$ python -q
>>> import numpy as np
>>> np.set_printoptions(precision=2, suppress=True, linewidth=160, floatmode="fixed")
>>> def rd(a):
...     return np.round(a, 2) + 0
... 
>>> W0 = np.loadtxt("w.csv", delimiter=",")
>>> W0
array([[-3.00, -3.00,  2.00,  0.00],
       [ 0.00,  2.00,  3.00,  0.00],
       [ 3.00, -2.00,  2.00,  0.00],
       [ 0.00,  0.00,  0.00,  3.00]])
>>> np.einsum("ij,ji->", W0, W0)
np.float64(26.0)
>>> rd(np.linalg.det(W0[::-1]))
np.float64(-207.0)
>>> rd(np.linalg.eigvals(W0))
array([-4.39+0.00j,  2.70+2.90j,  2.70-2.90j,  3.00+0.00j])
>>> rd(np.linalg.det(2 * W0)), rd(np.linalg.det(W0))
(np.float64(-3312.0), np.float64(-207.0))
>>> np.kron(np.eye(2, dtype=int), W0)
array([[-3.00, -3.00,  2.00,  0.00, -0.00, -0.00,  0.00,  0.00],
       [ 0.00,  2.00,  3.00,  0.00,  0.00,  0.00,  0.00,  0.00],
       [ 3.00, -2.00,  2.00,  0.00,  0.00, -0.00,  0.00,  0.00],
       [ 0.00,  0.00,  0.00,  3.00,  0.00,  0.00,  0.00,  0.00],
       [-0.00, -0.00,  0.00,  0.00, -3.00, -3.00,  2.00,  0.00],
       [ 0.00,  0.00,  0.00,  0.00,  0.00,  2.00,  3.00,  0.00],
       [ 0.00, -0.00,  0.00,  0.00,  3.00, -2.00,  2.00,  0.00],
       [ 0.00,  0.00,  0.00,  0.00,  0.00,  0.00,  0.00,  3.00]])
>>> np.einsum("ii->", W0)
np.float64(4.0)
>>> rd(np.poly(W0))
array([   1.00,   -4.00,   -5.00,   93.00, -207.00])
>>> (W0 != 0).astype(int)
array([[1, 1, 1, 0],
       [0, 1, 1, 0],
       [1, 1, 1, 0],
       [0, 0, 0, 1]])
>>> np.flatnonzero(np.linalg.matrix_power((W0 != 0) + (W0.T != 0) + np.eye(4), 4)[2])
array([0, 1, 2])
>>> W0 @ W0
array([[ 15.00,  -1.00, -11.00,   0.00],
       [  9.00,  -2.00,  12.00,   0.00],
       [ -3.00, -17.00,   4.00,   0.00],
       [  0.00,   0.00,   0.00,   9.00]])
>>> f = np.array([-1, -2, 0])
>>> np.array([np.convolve(row, f, "same") for row in W0])
array([[ 9.00,  4.00, -4.00,  0.00],
       [-2.00, -7.00, -6.00,  0.00],
       [-4.00,  2.00, -4.00,  0.00],
       [ 0.00,  0.00, -3.00, -6.00]])
>>> np.correlate(W0[3], W0[0], "full")
array([ 0.00,  0.00,  0.00,  0.00,  6.00, -9.00, -9.00])
>>> np.polyval(f, W0[3])
array([  0.00,   0.00,   0.00, -15.00])
>>> np.cross(W0[3, :3], W0[0, :3])
array([ 0.00, -0.00,  0.00])
>>> data = np.load("x.npy")
>>> data
array([[ -0.72, -59.08,  19.06],
       [ -0.65, -61.03,  20.17],
       [ -0.11, -60.46,  20.10],
       [  0.88, -58.99,  19.62],
       [ -1.34, -59.55,  19.65],
       [ -1.47, -59.86,  21.04],
       [  2.26, -59.89,  19.30],
       [  1.07, -58.83,  18.77],
       [ -0.21, -62.07,  18.58],
       [ -0.54, -59.80,  21.33],
       [  0.91, -59.97,  21.49],
       [  1.00, -62.15,  19.06],
       [  0.06, -60.50,  20.15],
       [ -0.62, -61.00,  20.28],
       [  1.16, -58.89,  20.41]])
>>> out = np.c_[data[:, :2] @ np.array([[8, 3], [-8, 8]]), np.array([-2, 0, 3, 3, -2, -1, 0, 2, 0, 1, 2, -1, 3, 2, 0])]
>>> rd(out)
array([[ 466.88, -474.80,   -2.00],
       [ 483.04, -490.19,    0.00],
       [ 482.80, -484.01,    3.00],
       [ 478.96, -469.28,    3.00],
       [ 465.68, -480.42,   -2.00],
       [ 467.12, -483.29,   -1.00],
       [ 497.20, -472.34,    0.00],
       [ 479.20, -467.43,    2.00],
       [ 494.88, -497.19,    0.00],
       [ 474.08, -480.02,    1.00],
       [ 487.04, -477.03,    2.00],
       [ 505.20, -494.20,   -1.00],
       [ 484.48, -483.82,    3.00],
       [ 483.04, -489.86,    2.00],
       [ 480.40, -467.64,    0.00]])
>>> rd(np.linalg.norm(out - data @ np.linalg.lstsq(data, out)[0], axis=0))
array([0.00, 0.00, 5.96])
>>> np.linalg.matrix_rank(np.c_[data, out])
np.int64(4)
>>> lab = out[:, 1] > np.median(out[:, 1])
>>> f = out[lab].mean(axis=0) - out[~lab].mean(axis=0)
>>> rd(f)
array([-2.74, 15.22,  0.36])
>>> lab.astype(int)
array([1, 0, 0, 1, 0, 0, 1, 1, 0, 1, 1, 0, 0, 0, 1])
>>> np.argsort(-np.abs(f).round(6), kind="stable")
array([1, 0, 2])
>>> rd((((out - out.mean(axis=0)) @ f > 0) == lab).mean())
np.float64(0.87)
>>> hat = data @ np.linalg.solve(data.T @ data, data.T)
>>> rd(np.trace(hat))
np.float64(3.0)
>>> rd(np.diag(hat))
array([0.14, 0.11, 0.07, 0.11, 0.21, 0.29, 0.36, 0.15, 0.37, 0.23, 0.33, 0.26, 0.07, 0.10, 0.22])
>>> rd(np.linalg.eigvalsh(hat))
array([0.00, 0.00, 0.00, 0.00, 0.00, 0.00, 0.00, 0.00, 0.00, 0.00, 0.00, 0.00, 1.00, 1.00, 1.00])
>>> Z = data[[7, 0]].astype(float)
>>> for _ in range(5):
...     lab = np.linalg.norm(data[:, None] - Z, axis=-1).argmin(axis=1)
...     Z = np.array([data[lab == j].mean(axis=0) for j in range(2)])
... 
>>> lab
array([1, 1, 1, 0, 1, 1, 0, 0, 1, 1, 0, 0, 1, 1, 0])
>>> rd(Z)
array([[  1.21, -59.79,  19.77],
       [ -0.62, -60.37,  20.04]])
>>> np.bincount(lab)
array([6, 9])
>>> rd(Z[1] - Z[0])
array([-1.84, -0.59,  0.27])
>>> feats = np.load("test16.npy")
>>> feats
array([[-3.25, -0.87,  1.59],
       [ 2.49,  0.17, -1.26],
       [-0.91, -0.12,  0.31],
       [-0.27,  0.27,  0.52],
       [-1.50, -0.35,  0.41],
       [ 1.07,  0.83,  0.06],
       [ 2.58,  0.66, -0.94],
       [-0.28,  0.23,  0.44],
       [-3.08, -1.08,  0.50],
       [-1.76, -0.31,  0.70],
       [ 4.56,  1.16, -1.63],
       [-1.46, -0.35,  0.60],
       [ 1.38,  0.19, -0.77],
       [-1.51, -0.33,  0.89],
       [-1.95, -0.67,  0.40],
       [ 2.00,  0.65, -0.51],
       [ 2.76,  1.70,  0.30],
       [ 3.40,  0.75, -1.53],
       [ 0.13,  0.29,  0.30],
       [-2.77, -0.45,  1.25],
       [ 0.33,  0.46,  0.52],
       [-2.51,  0.07,  1.96]])
>>> rng = np.random.default_rng(43)
>>> lab = rng.permutation(3)
>>> out = feats[:, lab] * rng.choice([-1, 1], 3)
>>> out
array([[ 0.87,  1.59,  3.25],
       [-0.17, -1.26, -2.49],
       [ 0.12,  0.31,  0.91],
       [-0.27,  0.52,  0.27],
       [ 0.35,  0.41,  1.50],
       [-0.83,  0.06, -1.07],
       [-0.66, -0.94, -2.58],
       [-0.23,  0.44,  0.28],
       [ 1.08,  0.50,  3.08],
       [ 0.31,  0.70,  1.76],
       [-1.16, -1.63, -4.56],
       [ 0.35,  0.60,  1.46],
       [-0.19, -0.77, -1.38],
       [ 0.33,  0.89,  1.51],
       [ 0.67,  0.40,  1.95],
       [-0.65, -0.51, -2.00],
       [-1.70,  0.30, -2.76],
       [-0.75, -1.53, -3.40],
       [-0.29,  0.30, -0.13],
       [ 0.45,  1.25,  2.77],
       [-0.46,  0.52, -0.33],
       [-0.07,  1.96,  2.51]])
>>> Uu, _, Vh = np.linalg.svd(feats.T @ out)
>>> lab
array([1, 2, 0])
>>> rd(Uu @ Vh)
array([[ 0.00,  0.00, -1.00],
       [-1.00,  0.00,  0.00],
       [ 0.00,  1.00,  0.00]])
>>> M = np.array([[9, -9, 3, -6], [-9, 9, -3, 6], [3, -3, 1, -2], [-6, 6, -2, 4]])
>>> out = M[0, 0] * M[1:] - np.outer(M[1:, 0], M[0])
>>> out
array([[0, 0, 0, 0],
       [0, 0, 0, 0],
       [0, 0, 0, 0]])
>>> np.flatnonzero(~out.round(6).any(axis=1))
array([0, 1, 2])
>>> np.linalg.matrix_rank(out), np.linalg.matrix_rank(M)
(np.int64(0), np.int64(1))
>>> gram = np.cov(feats, rowvar=False)
>>> rd(feats.std(axis=0))
array([2.22, 0.66, 0.92])
>>> gram.shape
(3, 3)
>>> rd(np.corrcoef(feats.T))
array([[ 1.00,  0.87, -0.88],
       [ 0.87,  1.00, -0.55],
       [-0.88, -0.55,  1.00]])
>>> rd(np.corrcoef(feats[:, 1], feats[:, 2])[0, 1])
np.float64(-0.55)
>>> rd(np.linalg.eigvalsh(gram)[::-1])
array([6.21, 0.30, 0.01])
>>> np.argwhere(np.triu(np.abs(np.corrcoef(feats.T)) > 0.8, 1))
array([[0, 1],
       [0, 2]])
>>> rd(np.linalg.det(M[::-1]))
np.float64(0.0)
>>> rd(np.linalg.det(M.T))
np.float64(0.0)
>>> rd(np.linalg.eigvals(M).sum().real)
np.float64(23.0)
>>> J = np.load("data.npy")
>>> J
array([[-1.00, -2.00,  0.00],
       [-2.00, -1.00,  0.00],
       [ 0.00,  0.00, -1.00]])
>>> J @ J
array([[5.00, 4.00, 0.00],
       [4.00, 5.00, 0.00],
       [0.00, 0.00, 1.00]])
>>> rd(np.linalg.det(J))
np.float64(3.0)
>>> (np.linalg.matrix_power((J != 0) + (J.T != 0) + np.eye(3), 3) > 0).astype(int)
array([[1, 1, 0],
       [1, 1, 0],
       [0, 0, 1]])
>>> f = np.array([0, 3, 6])
>>> out = J + np.outer(f, np.eye(3)[1])
>>> rd(np.linalg.det(out) / np.linalg.det(J)), rd(1 + np.linalg.solve(J, f)[1])
(np.float64(2.0), np.float64(2.0))
>>> np.linalg.matrix_rank(np.linalg.inv(out) - np.linalg.inv(J), tol=1e-8)
np.int64(1)
>>> out
array([[-1.00, -2.00,  0.00],
       [-2.00,  2.00,  0.00],
       [ 0.00,  6.00, -1.00]])
>>> rd(np.linalg.eigvalsh(J).min())
np.float64(-3.0)
>>> E = np.load("case0.npy")
>>> E
array([[  3.06,  -1.94,  -2.17],
       [ 14.92, -10.17,  -9.94],
       [ -9.17,   6.03,   5.85]])
>>> Q, V = np.linalg.qr(E[:, :2])[0], np.linalg.qr(E[:, 2:])[0]
>>> sv = np.linalg.svd(Q.T @ V, compute_uv=False)
>>> rd(np.degrees(np.arccos(sv.clip(0, 1))))
array([1.22])
>>> rd(sv)
array([1.00])
>>> rd(np.linalg.norm(Q @ Q.T - V @ V.T, 2))
np.float64(1.0)
>>> vec = np.array([-1, -3, -3])
>>> a = np.maximum(E @ vec, 0)
>>> rd(E.T @ a)
array([ 705.88, -479.80, -471.49])
>>> rd(np.maximum(E @ (3 * vec), 0))
array([ 27.81, 136.23,   0.00])
>>> np.flatnonzero(a > 1e-9)
array([0, 1])
>>> rd(np.tanh(E @ vec))
array([ 1.00,  1.00, -1.00])
>>> a
array([ 9.27, 45.41,  0.00])
>>> A = np.load("dump.npy")
>>> A
array([[ 0.50, -0.50, -0.50,  0.50],
       [-0.50,  0.50, -0.50,  0.50],
       [-0.50, -0.50,  0.50,  0.50],
       [ 0.50,  0.50,  0.50,  0.50]])
>>> Q, r_ = np.linalg.qr(J)
>>> Q.shape, r_.shape
((3, 3), (3, 3))
>>> rd(abs(r_[0, 0])), rd(np.linalg.norm(J[:, 0]))
(np.float64(2.24), np.float64(2.24))
>>> rd(np.trace(Q @ Q.T))
np.float64(3.0)
